% python3 -q
>>> import numpy as np
>>> from numpy import linalg as LA
>>> np.set_printoptions(suppress=True, linewidth=120)
>>> rnd = lambda a: np.round(a, 2) + 0
>>> feats = np.loadtxt("case7.csv", delimiter=",")
>>> feats
array([[ 0.,  0.,  2.,  0.],
       [ 0.,  0., -2., -9.],
       [ 0.,  5., -8.,  0.],
       [ 1.,  0.,  0.,  0.],
       [ 4.,  0.,  0.,  0.],
       [ 1., -5.,  0., -9.]])
>>> hat = feats @ LA.solve(feats.T @ feats, feats.T)
>>> LA.matrix_rank(np.eye(6) - hat)
np.int64(2)
>>> rnd(np.trace(hat))
np.float64(4.0)
>>> rnd(hat @ feats[:, 0])
array([0., 0., 0., 1., 4., 1.])
>>> rnd(hat)
array([[ 0.25,  0.25, -0.25,  0.01,  0.06, -0.25],
       [ 0.25,  0.92,  0.08,  0.  , -0.02,  0.08],
       [-0.25,  0.08,  0.92,  0.  ,  0.02, -0.08],
       [ 0.01,  0.  ,  0.  ,  0.06,  0.23,  0.  ],
       [ 0.06, -0.02,  0.02,  0.23,  0.94,  0.02],
       [-0.25,  0.08, -0.08,  0.  ,  0.02,  0.92]])
>>> x = np.array([0, 0, 1, 0])
>>> y = feats @ x
>>> rnd(LA.solve(feats.T @ feats, feats.T @ y))
array([0., 0., 1., 0.])
>>> rng = np.random.default_rng(274)
>>> y = y + 0.1 * rng.normal(size=6)
>>> rnd(y)
array([ 1.94, -2.08, -8.11, -0.05,  0.04, -0.02])
>>> coef, *_ = LA.lstsq(feats, y)
>>> rnd(LA.norm(y - feats @ coef))
np.float64(0.09)
>>> rnd(feats.T @ (y - feats @ coef))
array([0., 0., 0., 0.])
>>> out = np.c_[feats[:, :1] @ np.array([[2]]), np.array([1, 0, 0, 2, 1, 1])]
>>> out
array([[0., 1.],
       [0., 0.],
       [0., 0.],
       [2., 2.],
       [8., 1.],
       [2., 1.]])
>>> LA.matrix_rank(np.c_[feats, out])
np.int64(5)
>>> rnd(LA.norm(out - feats @ LA.lstsq(feats, out)[0], axis=0))
array([0., 2.])
>>> left, s = LA.svd(feats)
Traceback (most recent call last):
  File "<python-input-24>", line 1, in <module>
    left, s = LA.svd(feats)
    ^^^^^^^
ValueError: too many values to unpack (expected 2)
>>> left, s, VT = LA.svd(feats, full_matrices=False)
>>> (s > 1e-8).sum()
np.int64(4)
>>> rnd(s / s[0])
array([1.  , 0.75, 0.31, 0.17])
>>> rnd(np.abs(VT[0]))
array([0.06, 0.32, 0.04, 0.94])
>>> np.abs(left[:, 0]).round(6).argmax()
np.int64(5)
>>> rnd(s)
array([13.37, 10.03,  4.18,  2.3 ])
>>> np.allclose(left * s @ VT, feats)
True
>>> rnd(VT @ VT.T)
array([[1., 0., 0., 0.],
       [0., 1., 0., 0.],
       [0., 0., 1., 0.],
       [0., 0., 0., 1.]])
>>> M = np.triu(rng.random((5, 5)) < 0.5, 1).astype(int)
>>> M = M + M.T
>>> M
array([[0, 0, 1, 0, 0],
       [0, 0, 0, 1, 0],
       [1, 0, 0, 0, 0],
       [0, 1, 0, 0, 1],
       [0, 0, 0, 1, 0]])
>>> # row 4 repeats row 1
>>> (M != 0).astype(int)
array([[0, 0, 1, 0, 0],
       [0, 0, 0, 1, 0],
       [1, 0, 0, 0, 0],
       [0, 1, 0, 0, 1],
       [0, 0, 0, 1, 0]])
>>> rnd(LA.det(M))
np.float64(0.0)
>>> rnd(np.sort(LA.eigvals(M).real))
array([-1.41, -1.  ,  0.  ,  1.  ,  1.41])
>>> M @ M
array([[1, 0, 0, 0, 0],
       [0, 1, 0, 0, 1],
       [0, 0, 1, 0, 0],
       [0, 0, 0, 2, 0],
       [0, 1, 0, 0, 1]])
>>> (LA.matrix_power((M != 0) + (M.T != 0) + np.eye(5), 5) > 0).astype(int)
array([[1, 0, 1, 0, 0],
       [0, 1, 0, 1, 1],
       [1, 0, 1, 0, 0],
       [0, 1, 0, 1, 1],
       [0, 1, 0, 1, 1]])
>>> left, s, VT = LA.svd(M)
>>> V = VT[:(s > 1e-8).sum()]
>>> x = M[0] + 3 * M[3] + rng.integers(2) * np.eye(5)[4]
>>> x
array([0., 3., 1., 0., 4.])
>>> rnd(LA.norm(x - V.T @ V @ x))
np.float64(0.71)
>>> A = np.load("mat.npy")
>>> A
array([[-1.3 , -0.5 , -0.9 , -0.1 ,  1.49],
       [-0.1 , -0.8 , -0.4 , -0.6 ,  2.41],
       [ 1.3 , -1.  , -1.5 , -2.3 ,  3.  ],
       [-0.3 , -1.4 , -0.3 ,  1.4 ,  4.2 ],
       [ 0.1 ,  0.5 ,  0.7 , -3.  , -1.53],
       [-0.1 , -0.8 , -1.2 ,  0.4 ,  2.37],
       [ 1.2 ,  0.4 , -1.  ,  0.  , -1.19],
       [ 0.5 , -1.6 , -0.3 ,  1.6 ,  4.8 ],
       [-0.1 ,  0.8 ,  0.  , -1.9 , -2.38],
       [ 1.1 , -0.1 , -1.5 ,  0.3 ,  0.33],
       [ 0.4 ,  1.  , -0.4 , -0.9 , -2.96],
       [-0.6 , -0.7 ,  0.9 , -0.3 ,  2.07],
       [ 0.5 ,  1.9 , -0.5 ,  0.6 , -5.7 ],
       [-0.2 ,  0.1 ,  0.3 ,  0.1 , -0.31],
       [ 0.2 ,  1.3 ,  1.3 ,  0.4 , -3.88],
       [-0.9 ,  0.2 , -1.8 ,  0.1 , -0.57],
       [ 0.3 ,  2.2 ,  0.2 , -1.1 , -6.59],
       [-0.6 , -0.2 ,  1.2 ,  1.4 ,  0.6 ],
       [-1.3 ,  0.9 ,  0.6 ,  1.3 , -2.69],
       [ 0.1 ,  0.  , -0.3 , -0.3 , -0.01],
       [ 1.2 , -0.4 ,  0.8 , -2.8 ,  1.23],
       [ 1.9 , -0.7 ,  1.  ,  1.3 ,  2.08],
       [ 0.1 , -0.1 ,  0.7 ,  0.7 ,  0.3 ],
       [ 0.5 ,  0.8 , -1.5 , -1.2 , -2.41],
       [-0.5 , -1.2 , -0.4 ,  0.7 ,  3.61]])
>>> Xc = (A - A.mean(axis=0)) / A.std(axis=0)
>>> rnd(Xc.std(axis=0))
array([1., 1., 1., 1., 1.])
>>> coef = LA.lstsq(np.delete(Xc, 4, axis=1), Xc[:, 4])[0]
>>> rnd(1 - np.var(Xc[:, 4] - np.delete(Xc, 4, axis=1) @ coef))
np.float64(1.0)
>>> rnd(coef)
array([ 0., -1.,  0.,  0.])
>>> np.abs(coef).argmax()
np.int64(1)
>>> Xc = A - A.mean(axis=0)
>>> V = LA.svd(Xc)[2][:4]
>>> out = Xc - Xc @ V.T @ V
>>> rnd(np.diag(V.T @ V))
array([1. , 0.1, 1. , 1. , 0.9])
>>> rnd(out.std(axis=0))
array([0.  , 0.01, 0.  , 0.  , 0.  ])
>>> rnd(LA.norm(out) / LA.norm(Xc))
np.float64(0.0)
>>> LA.norm(out, axis=1).round(6).argmax()
np.int64(20)
>>> z = A[:, 1] > np.median(A[:, 1])
>>> r0 = A[z].mean(axis=0) - A[~z].mean(axis=0)
>>> np.argsort(-np.abs(r0).round(6), kind="stable")
array([4, 1, 3, 0, 2])
>>> rnd(r0)
array([-0.13,  1.57, -0.05, -0.62, -4.71])
>>> (((A - A.mean(axis=0)) @ r0 > 0) == z).mean()
np.float64(0.96)
>>> r0 = np.array([1, 0, 0, 3, 0, 3, 2])
>>> E = np.array([np.roll(r0, i) for i in range(7)])
>>> E
array([[1, 0, 0, 3, 0, 3, 2],
       [2, 1, 0, 0, 3, 0, 3],
       [3, 2, 1, 0, 0, 3, 0],
       [0, 3, 2, 1, 0, 0, 3],
       [3, 0, 3, 2, 1, 0, 0],
       [0, 3, 0, 3, 2, 1, 0],
       [0, 0, 3, 0, 3, 2, 1]])
>>> out = E + rng.integers(-2, 3, (7, 1)) @ rng.integers(-2, 3, (1, 7))
>>> out
array([[ 5,  2,  0,  5,  2,  5,  2],
       [-2, -1,  0, -2,  1, -2,  3],
       [ 1,  1,  1, -1, -1,  2,  0],
       [-4,  1,  2, -1, -2, -2,  3],
       [ 5,  1,  3,  3,  2,  1,  0],
       [ 2,  4,  0,  4,  3,  2,  0],
       [ 2,  1,  3,  1,  4,  3,  1]])
>>> np.abs(out - E).sum(axis=1)
array([12, 12,  6, 12,  6,  6,  6])
>>> LA.matrix_rank(out - E, tol=1e-8)
np.int64(1)
>>> r0 = np.array([2, 3, 1, 3, 1, 4, 2])
>>> out = E + np.outer(r0, np.eye(7)[1])
>>> LA.matrix_rank(LA.inv(out) - LA.inv(E), tol=1e-8)
np.int64(1)
>>> J = np.loadtxt("block5.csv", delimiter=",")
>>> J
array([[ 2.  ,  1.01,  1.99,  0.03, -0.02],
       [ 2.02,  1.  ,  2.04,  0.06, -0.01],
       [ 1.99,  0.97,  2.01,  0.01,  0.  ],
       [ 2.02,  0.99,  1.98,  0.02,  0.04],
       [ 2.01,  1.01,  2.02, -0.01,  0.  ],
       [ 2.04,  0.98,  2.02,  0.02,  0.03],
       [ 1.98,  1.  ,  1.99,  0.03,  0.02],
       [ 1.99,  1.  ,  1.97, -0.03,  0.01],
       [ 2.02,  0.99,  2.01,  0.01, -0.01],
       [ 2.02,  1.  ,  2.01,  0.04, -0.02],
       [ 1.99,  1.04,  2.01,  0.03,  0.01],
       [ 2.  ,  0.98,  2.01,  0.  , -0.04],
       [ 2.01,  1.  ,  1.98, -0.02,  0.01],
       [ 2.02,  1.02,  1.97,  0.02, -0.02],
       [ 1.95,  0.99,  2.01,  0.  ,  0.04],
       [ 2.  ,  1.02,  1.99, -0.02, -0.01],
       [ 2.  ,  1.  ,  2.02,  0.02,  0.02],
       [ 0.02, -0.02,  2.  ,  2.01,  1.03],
       [ 0.02,  0.  ,  2.02,  2.  ,  1.02],
       [-0.05,  0.  ,  2.  ,  1.99,  0.99],
       [-0.01,  0.  ,  1.99,  2.01,  0.99],
       [ 0.04,  0.03,  2.  ,  2.  ,  1.  ],
       [ 0.  ,  0.01,  1.95,  1.98,  1.01],
       [-0.04,  0.04,  1.98,  2.02,  1.  ],
       [-0.03,  0.02,  2.01,  2.02,  0.96],
       [-0.03,  0.03,  2.02,  2.  ,  1.  ],
       [ 0.02,  0.  ,  1.98,  1.97,  1.02],
       [ 0.01,  0.03,  2.  ,  2.01,  1.  ],
       [-0.04,  0.  ,  1.97,  1.98,  0.96],
       [ 0.  ,  0.02,  1.97,  2.02,  0.99],
       [ 0.  ,  0.03,  1.97,  2.01,  0.99],
       [ 0.  ,  0.  ,  1.98,  1.96,  0.96],
       [-0.01,  0.03,  1.97,  2.  ,  1.01],
       [ 0.02, -0.01,  2.01,  1.97,  1.02]])
>>> x = np.array([5, 0, 5, 0, 5])
>>> y = J @ x
>>> rnd(LA.lstsq(J, y)[0])
array([5., 0., 5., 0., 5.])
>>> try:
...     LA.solve(J, y)
... except LA.LinAlgError as e:
...     print("failed:", e)
... 
failed: Last 2 dimensions of the array must be square
>>> y = y + 0.1 * rng.normal(size=34)
>>> rnd(y)
array([19.71, 20.32, 19.97, 20.1 , 20.25, 20.62, 20.06, 19.64, 19.99, 20.15, 20.13, 19.92, 20.04, 19.9 , 19.88, 19.77,
       20.23, 15.26, 15.39, 14.63, 14.64, 15.17, 14.64, 14.71, 14.55, 14.94, 15.02, 15.08, 14.38, 14.93, 14.84, 14.66,
       14.76, 15.36])
>>> coef, *_ = LA.lstsq(J, y)
>>> coef.round()
array([ 6., -1.,  4.,  1.,  5.])
>>> [round(float(LA.norm(LA.solve(J.T @ J + lam * np.eye(5), J.T @ y))), 2) for lam in (0, 1, 10, 100)]
[8.81, 7.0, 6.71, 4.77]
>>> rnd(LA.norm(y - J @ coef))
np.float64(0.57)
>>> rnd(J.T @ (y - J @ coef))
array([0., 0., 0., 0., 0.])
